$ ipython --no-banner

In [1]: import numpy as np

In [2]: from numpy import linalg as LA

In [3]: np.set_printoptions(suppress=True, linewidth=200)

In [4]: M = np.load("run13.npy")

In [5]: print(M)
[[-14.55  -1.53  16.87  16.37]
 [ -3.27  -0.05   9.11  -3.33]
 [  1.62   6.2   -8.63  -6.57]
 [ -6.92   6.5    8.16  -7.63]
 [ -3.25  -3.32   4.8    8.87]
 [ 10.08   6.58 -16.41 -17.43]
 [  8.6   -0.31  -5.23 -12.68]
 [  3.58  -2.3  -10.45   9.26]
 [ 12.18  -5.23 -21.39   8.7 ]
 [  6.23   3.47 -12.62  -6.96]
 [  1.37  -7.02  -0.97  12.85]
 [-15.32   2.72  26.77  -2.96]
 [  3.65  -1.52 -11.99   9.3 ]
 [ 12.51   0.34 -12.61 -14.  ]]

In [6]: cov = M.T @ M

In [7]: print(np.round(LA.svd(M, compute_uv=False) ** 2, 2))
[3728.42 1594.6   148.26    0.03]

In [8]: print(cov.round(2))
[[ 1065.42   -40.96 -1561.21  -481.2 ]
 [  -40.96   241.24    36.65  -463.52]
 [-1561.21    36.65  2574.68   413.49]
 [ -481.2   -463.52   413.49  1589.97]]

In [9]: print(np.round(LA.eigvalsh(cov)[::-1], 2))
[3728.42 1594.6   148.26    0.03]

In [10]: print(np.round(np.diag(cov), 2))
[1065.42  241.24 2574.68 1589.97]

In [11]: print((M @ M.T).shape)
(14, 14)

In [12]: vec = np.array([3, 0, 2, 2])

In [13]: rhs = M @ vec

In [14]: c, lr = np.zeros(4), 1 / LA.norm(M, 2) ** 2

In [15]: for i in range(12):
    ...:     c -= lr * M.T @ (M @ c - rhs)
    ...:     if i % 2 == 0: print(i, round(LA.norm(M @ c - rhs), 2))
    ...: 
0 39.95
2 24.78
4 21.04
6 19.18
8 17.66
10 16.28

In [16]: print(c.round(2))
[ 0.2  -1.04  0.4   1.28]

In [17]: q, r_ = LA.qr(M)

In [18]: print(np.round(q.T @ q, 2) + 0)
[[1. 0. 0. 0.]
 [0. 1. 0. 0.]
 [0. 0. 1. 0.]
 [0. 0. 0. 1.]]

In [19]: print(np.round(np.abs(np.diag(r_)), 2))
[32.64 15.48 16.87  0.59]

In [20]: print(round(np.trace(q @ q.T), 2))
4.0

In [21]: print(q.shape, r_.shape)
(14, 4) (4, 4)
